$ ipython --no-banner

In [1]: import numpy as np

In [2]: np.set_printoptions(precision=3, suppress=True, linewidth=160, legacy="1.25")

In [3]: B = np.array([[2, 0],
   ...:     [1, 1],
   ...:     [3, 0],
   ...:     [2, 3],
   ...:     [1, 1],
   ...:     [3, 1],
   ...:     [0, 1],
   ...:     [3, 0],
   ...:     [0, 2],
   ...:     [3, 3],
   ...:     [2, 1]])

In [4]: cent = np.array([[2, 0, -1, 0, -1, 1, 2, 2, -2, 2, 0, 0, -2, 1],
   ...:     [0, 2, -1, 2, -2, 2, -1, 2, 1, 0, -1, 0, 0, 1]])

In [5]: arr = B @ cent

In [6]: arr
Out[6]: 
array([[ 4,  0, -2,  0, -2,  2,  4,  4, -4,  4,  0,  0, -4,  2],
       [ 2,  2, -2,  2, -3,  3,  1,  4, -1,  2, -1,  0, -2,  2],
       [ 6,  0, -3,  0, -3,  3,  6,  6, -6,  6,  0,  0, -6,  3],
       [ 4,  6, -5,  6, -8,  8,  1, 10, -1,  4, -3,  0, -4,  5],
       [ 2,  2, -2,  2, -3,  3,  1,  4, -1,  2, -1,  0, -2,  2],
       [ 6,  2, -4,  2, -5,  5,  5,  8, -5,  6, -1,  0, -6,  4],
       [ 0,  2, -1,  2, -2,  2, -1,  2,  1,  0, -1,  0,  0,  1],
       [ 6,  0, -3,  0, -3,  3,  6,  6, -6,  6,  0,  0, -6,  3],
       [ 0,  4, -2,  4, -4,  4, -2,  4,  2,  0, -2,  0,  0,  2],
       [ 6,  6, -6,  6, -9,  9,  3, 12, -3,  6, -3,  0, -6,  6],
       [ 4,  2, -3,  2, -4,  4,  3,  6, -3,  4, -1,  0, -4,  3]])

In [7]: round(float(np.linalg.norm(arr, 2) / np.linalg.norm(arr)), 3)
Out[7]: 0.938

In [8]: np.argsort(-np.linalg.norm(arr, axis=0).round(6), kind="stable")[:3]
Out[8]: array([7, 4, 5])

In [9]: np.linalg.cond(arr) > 100
Out[9]: True

In [10]: K = np.load("dump.npy")

In [11]: K
Out[11]: 
array([[0., 0., 0., 0., 0., 0., 0., 3., 2.],
       [0., 0., 0., 0., 0., 0., 0., 0., 1.],
       [0., 0., 0., 0., 0., 0., 0., 1., 0.],
       [0., 0., 0., 0., 0., 0., 0., 2., 1.],
       [0., 0., 0., 0., 0., 0., 0., 2., 1.],
       [0., 0., 0., 0., 0., 0., 0., 3., 1.],
       [0., 0., 0., 0., 0., 0., 0., 1., 0.],
       [3., 0., 1., 2., 2., 3., 1., 0., 0.],
       [2., 1., 0., 1., 1., 1., 0., 0., 0.]])

In [12]: left, sigma, vt = np.linalg.svd(K)

In [13]: vecs = vt[:(sigma > 1e-8).sum()]

In [14]: rng = np.random.default_rng(604)

In [15]: x0 = K[0] + 3 * K[4] + rng.integers(2) * np.eye(9)[3]

In [16]: x0
Out[16]: array([0., 0., 0., 0., 0., 0., 0., 9., 5.])

In [17]: np.allclose(vecs.T @ vecs @ x0, x0)
Out[17]: True

In [18]: left, sigma, vt = np.linalg.svd(K)

In [19]: np.argmax(sigma[:-1] / (sigma[1:] + 1e-6)) + 1
Out[19]: 4

In [20]: sigma.round(3) + 0
Out[20]: array([5.865, 5.865, 1.264, 1.264, 0.   , 0.   , 0.   , 0.   , 0.   ])

In [21]: B = left[:, :4] @ np.diag(sigma[:4]) @ vt[:4]

In [22]: round(np.linalg.norm(K - B) / np.linalg.norm(K), 3)
Out[22]: 0.0

In [23]: np.linalg.matrix_rank(B)
Out[23]: 4

In [24]: round(np.linalg.norm(K - B, 2), 3), round(sigma[4], 3)
Out[24]: (0.0, 0.0)

In [25]: np.linalg.matrix_rank(K, rtol=0.05)
Out[25]: 4

In [26]: data = np.load("layer5.npy")

In [27]: data
Out[27]: 
array([[ 0.,  2.,  1.,  2.,  1.,  1., -2.],
       [ 0.,  1.,  2.,  0.,  2.,  0.,  1.],
       [ 0.,  0.,  0.,  1.,  0.,  2., -2.],
       [ 1.,  1.,  0.,  0.,  2.,  1., -3.],
       [ 1.,  1.,  1.,  2.,  0.,  0.,  3.],
       [ 0.,  0.,  0.,  0.,  0., -1.,  0.],
       [ 0.,  0.,  0.,  0.,  0., -1.,  2.]])

In [28]: T = np.stack([data, 3 * data, data[::-1]])

In [29]: np.einsum("bij,cij->bc", T, T)
Out[29]: 
array([[ 72., 216.,  -2.],
       [216., 648.,  -6.],
       [ -2.,  -6.,  72.]])

In [30]: (T @ data.T).shape
Out[30]: (3, 7, 7)

In [31]: left, sigma, vt = np.linalg.svd(arr)

In [32]: sigma.round(3) + 0
Out[32]: array([45.385, 16.708,  0.   ,  0.   ,  0.   ,  0.   ,  0.   ,  0.   ,  0.   ,  0.   ,  0.   ])

In [33]: B = left[:, :2] @ np.diag(sigma[:2]) @ vt[:2]

In [34]: np.linalg.matrix_rank(B)
Out[34]: 2

In [35]: round(float(np.linalg.norm(arr - B, 2)), 3), np.round(sigma[2], 3)
Out[35]: (0.0, 0.0)

In [36]: np.linalg.matrix_rank(arr, rtol=0.05)
Out[36]: 2

In [37]: cent = np.array([[2, -4, 0, 2]])

In [38]: A = rng.normal(size=(42, 1)) @ cent + np.array([0, 0, 0, 2])

In [39]: A
Out[39]: 
array([[  0.146,  -0.293,   0.   ,   2.146],
       [  0.163,  -0.327,   0.   ,   2.163],
       [  5.494, -10.988,   0.   ,   7.494],
       [  0.312,  -0.623,   0.   ,   2.312],
       [ -1.606,   3.212,   0.   ,   0.394],
       [  3.544,  -7.089,   0.   ,   5.544],
       [ -2.322,   4.643,   0.   ,  -0.322],
       [ -3.214,   6.428,   0.   ,  -1.214],
       [  1.578,  -3.157,   0.   ,   3.578],
       [  2.18 ,  -4.361,   0.   ,   4.18 ],
       [ -0.074,   0.149,   0.   ,   1.926],
       [ -4.064,   8.128,   0.   ,  -2.064],
       [ -2.254,   4.508,   0.   ,  -0.254],
       [  1.428,  -2.856,   0.   ,   3.428],
       [  1.069,  -2.138,   0.   ,   3.069],
       [  0.192,  -0.384,   0.   ,   2.192],
       [ -2.119,   4.239,   0.   ,  -0.119],
       [ -1.791,   3.582,   0.   ,   0.209],
       [ -0.229,   0.458,   0.   ,   1.771],
       [  0.808,  -1.615,   0.   ,   2.808],
       [  2.381,  -4.761,   0.   ,   4.381],
       [  2.728,  -5.456,   0.   ,   4.728],
       [ -1.097,   2.195,   0.   ,   0.903],
       [ -0.065,   0.13 ,   0.   ,   1.935],
       [ -4.384,   8.769,   0.   ,  -2.384],
       [ -2.698,   5.397,   0.   ,  -0.698],
       [ -1.877,   3.754,   0.   ,   0.123],
       [ -0.111,   0.221,   0.   ,   1.889],
       [  0.209,  -0.417,   0.   ,   2.209],
       [  1.555,  -3.11 ,   0.   ,   3.555],
       [  2.066,  -4.132,   0.   ,   4.066],
       [ -1.694,   3.387,   0.   ,   0.306],
       [ -0.791,   1.583,   0.   ,   1.209],
       [ -1.888,   3.775,   0.   ,   0.112],
       [  0.187,  -0.375,   0.   ,   2.187],
       [  4.04 ,  -8.079,   0.   ,   6.04 ],
       [ -0.246,   0.493,   0.   ,   1.754],
       [ -0.939,   1.878,   0.   ,   1.061],
       [ -2.902,   5.805,   0.   ,  -0.902],
       [ -1.125,   2.249,   0.   ,   0.875],
       [ -1.744,   3.489,   0.   ,   0.256],
       [  0.494,  -0.988,   0.   ,   2.494]])

In [40]: w1 = np.array([[4, 1], [-3, 1], [2, 1], [-3, 2]])

In [41]: c = np.array([1, 3])

In [42]: hid = np.maximum(A @ w1 + c, 0)

In [43]: np.linalg.matrix_rank(hid)
Out[43]: 2

In [44]: (hid > 0).mean(axis=0)
Out[44]: array([0.286, 1.   ])

In [45]: cent = np.array([[1, 5, 2], [1, 6, 2]])

In [46]: (hid @ cent).round(6).argmax(axis=1)
Out[46]: array([1, 1, 1, 1, 1, 1, 1, 1, 1, 1, 1, 1, 1, 1, 1, 1, 1, 1, 1, 1, 1, 1, 1, 1, 1, 1, 1, 1, 1, 1, 1, 1, 1, 1, 1, 1, 1, 1, 1, 1, 1, 1])

In [47]: w1 @ cent
Out[47]: 
array([[ 5, 26, 10],
       [-2, -9, -4],
       [ 3, 16,  6],
       [-1, -3, -2]])
